% python3 -q
>>> import numpy as np
>>> import numpy.linalg as la
>>> np.set_printoptions(precision=2, suppress=True, linewidth=200, legacy="1.25")
>>> def rd(a):
...     return np.round(a, 2) + 0
... 
>>> data = np.load("mat.npy")
>>> data
array([[-1,  0,  1,  2,  3,  4,  5,  6,  7,  8,  9, 10, 11, 12, 13, 14],
       [15, 16, 17, 18, 19, 20, 21, 22, 23, 24, 25, 26, 27, 28, 29, 30],
       [31, 32, 33, 34, 35, 36, 37, 38, 39, 40, 41, 42, 43, 44, 45, 46],
       [47, 48, 49, 50, 51, 52, 53, 54, 55, 56, 57, 58, 59, 60, 61, 62],
       [63, 64, 65, 66, 67, 68, 69, 70, 71, 72, 73, 74, 75, 76, 77, 78],
       [79, 80, 81, 82, 83, 84, 85, 86, 87, 88, 89, 90, 91, 92, 93, 94]])
>>> rd(la.norm(data, axis=1))
array([ 31.87,  91.87, 155.1 , 218.78, 282.6 , 346.49])
>>> rd(la.norm(data, "nuc"))
552.7
>>> rd(la.norm(data[2], 1)), rd(la.norm(data[2], np.inf))
(616.0, 46.0)
>>> rng = np.random.default_rng(434964)
>>> other = data + rng.integers(-2, 3, (6, 2)) @ rng.integers(-2, 3, (2, 16))
>>> other
array([[ 1, -5,  4,  2,  1,  2,  8,  2,  7, 10, 11,  6, 10, 12, 16, 13],
       [23, 14, 23, 18, 23, 24, 21, 18, 23, 20, 21, 22, 23, 34, 35, 32],
       [27, 36, 29, 34, 35, 36, 35, 42, 39, 40, 41, 46, 45, 42, 41, 46],
       [51, 44, 53, 50, 51, 52, 55, 50, 55, 56, 57, 54, 57, 62, 65, 62],
       [59, 68, 61, 66, 67, 68, 67, 74, 71, 72, 73, 78, 77, 74, 73, 78],
       [77, 79, 80, 82, 81, 82, 86, 86, 87, 90, 91, 90, 92, 90, 92, 93]])
>>> other - data
array([[ 2, -5,  3,  0, -2, -2,  3, -4,  0,  2,  2, -4, -1,  0,  3, -1],
       [ 8, -2,  6,  0,  4,  4,  0, -4,  0, -4, -4, -4, -4,  6,  6,  2],
       [-4,  4, -4,  0,  0,  0, -2,  4,  0,  0,  0,  4,  2, -2, -4,  0],
       [ 4, -4,  4,  0,  0,  0,  2, -4,  0,  0,  0, -4, -2,  2,  4,  0],
       [-4,  4, -4,  0,  0,  0, -2,  4,  0,  0,  0,  4,  2, -2, -4,  0],
       [-2, -1, -1,  0, -2, -2,  1,  0,  0,  2,  2,  0,  1, -2, -1, -1]])
>>> rd(la.svd(other - data, compute_uv=False))
array([24.7 , 11.91,  0.  ,  0.  ,  0.  ,  0.  ])
>>> U, sig, vt = la.svd(other)
>>> V = vt[:(sig > 1e-8).sum()]
>>> vec = other[5] + 3 * other[0] + rng.integers(2) * np.eye(16)[4]
>>> vec
array([ 80.,  64.,  92.,  88.,  85.,  88., 110.,  92., 108., 120., 124., 108., 122., 126., 140., 132.])
>>> np.allclose(V.T @ V @ vec, vec)
False
>>> rd(np.diag(V.T @ V))
array([0.36, 0.39, 0.28, 0.14, 0.18, 0.17, 0.22, 0.22, 0.07, 0.28, 0.28, 0.25, 0.18, 0.32, 0.36, 0.28])
>>> rd(la.norm(vec - V.T @ V @ vec))
0.9
>>> la.matrix_rank(np.vstack([other, vec]))
5
>>> data.reshape(2, -1)
array([[-1,  0,  1,  2,  3,  4,  5,  6,  7,  8,  9, 10, 11, 12, 13, 14, 15, 16, 17, 18, 19, 20, 21, 22, 23, 24, 25, 26, 27, 28, 29, 30, 31, 32, 33, 34, 35, 36, 37, 38, 39, 40, 41, 42, 43, 44, 45,
        46],
       [47, 48, 49, 50, 51, 52, 53, 54, 55, 56, 57, 58, 59, 60, 61, 62, 63, 64, 65, 66, 67, 68, 69, 70, 71, 72, 73, 74, 75, 76, 77, 78, 79, 80, 81, 82, 83, 84, 85, 86, 87, 88, 89, 90, 91, 92, 93,
        94]])
>>> data.ravel(order="F")
array([-1, 15, 31, 47, 63, 79,  0, 16, 32, 48, 64, 80,  1, 17, 33, 49, 65, 81,  2, 18, 34, 50, 66, 82,  3, 19, 35, 51, 67, 83,  4, 20, 36, 52, 68, 84,  5, 21, 37, 53, 69, 85,  6, 22, 38, 54, 70, 86,
        7, 23, 39, 55, 71, 87,  8, 24, 40, 56, 72, 88,  9, 25, 41, 57, 73, 89, 10, 26, 42, 58, 74, 90, 11, 27, 43, 59, 75, 91, 12, 28, 44, 60, 76, 92, 13, 29, 45, 61, 77, 93, 14, 30, 46, 62, 78, 94])
>>> T = data.reshape(6, 2, -1)
>>> T.sum(axis=1)
array([[  6,   8,  10,  12,  14,  16,  18,  20],
       [ 38,  40,  42,  44,  46,  48,  50,  52],
       [ 70,  72,  74,  76,  78,  80,  82,  84],
       [102, 104, 106, 108, 110, 112, 114, 116],
       [134, 136, 138, 140, 142, 144, 146, 148],
       [166, 168, 170, 172, 174, 176, 178, 180]])
>>> T.transpose(1, 0, 2)
array([[[-1,  0,  1,  2,  3,  4,  5,  6],
        [15, 16, 17, 18, 19, 20, 21, 22],
        [31, 32, 33, 34, 35, 36, 37, 38],
        [47, 48, 49, 50, 51, 52, 53, 54],
        [63, 64, 65, 66, 67, 68, 69, 70],
        [79, 80, 81, 82, 83, 84, 85, 86]],

       [[ 7,  8,  9, 10, 11, 12, 13, 14],
        [23, 24, 25, 26, 27, 28, 29, 30],
        [39, 40, 41, 42, 43, 44, 45, 46],
        [55, 56, 57, 58, 59, 60, 61, 62],
        [71, 72, 73, 74, 75, 76, 77, 78],
        [87, 88, 89, 90, 91, 92, 93, 94]]])
>>> T[:, 0]
array([[-1,  0,  1,  2,  3,  4,  5,  6],
       [15, 16, 17, 18, 19, 20, 21, 22],
       [31, 32, 33, 34, 35, 36, 37, 38],
       [47, 48, 49, 50, 51, 52, 53, 54],
       [63, 64, 65, 66, 67, 68, 69, 70],
       [79, 80, 81, 82, 83, 84, 85, 86]])
>>> np.einsum("ihd,ihd->ih", T, T)
array([[   92,   924],
       [ 2780,  5660],
       [ 9564, 14492],
       [20444, 27420],
       [35420, 44444],
       [54492, 65564]])
>>> np.swapaxes(T, 1, 2)[5]
array([[79, 87],
       [80, 88],
       [81, 89],
       [82, 90],
       [83, 91],
       [84, 92],
       [85, 93],
       [86, 94]])
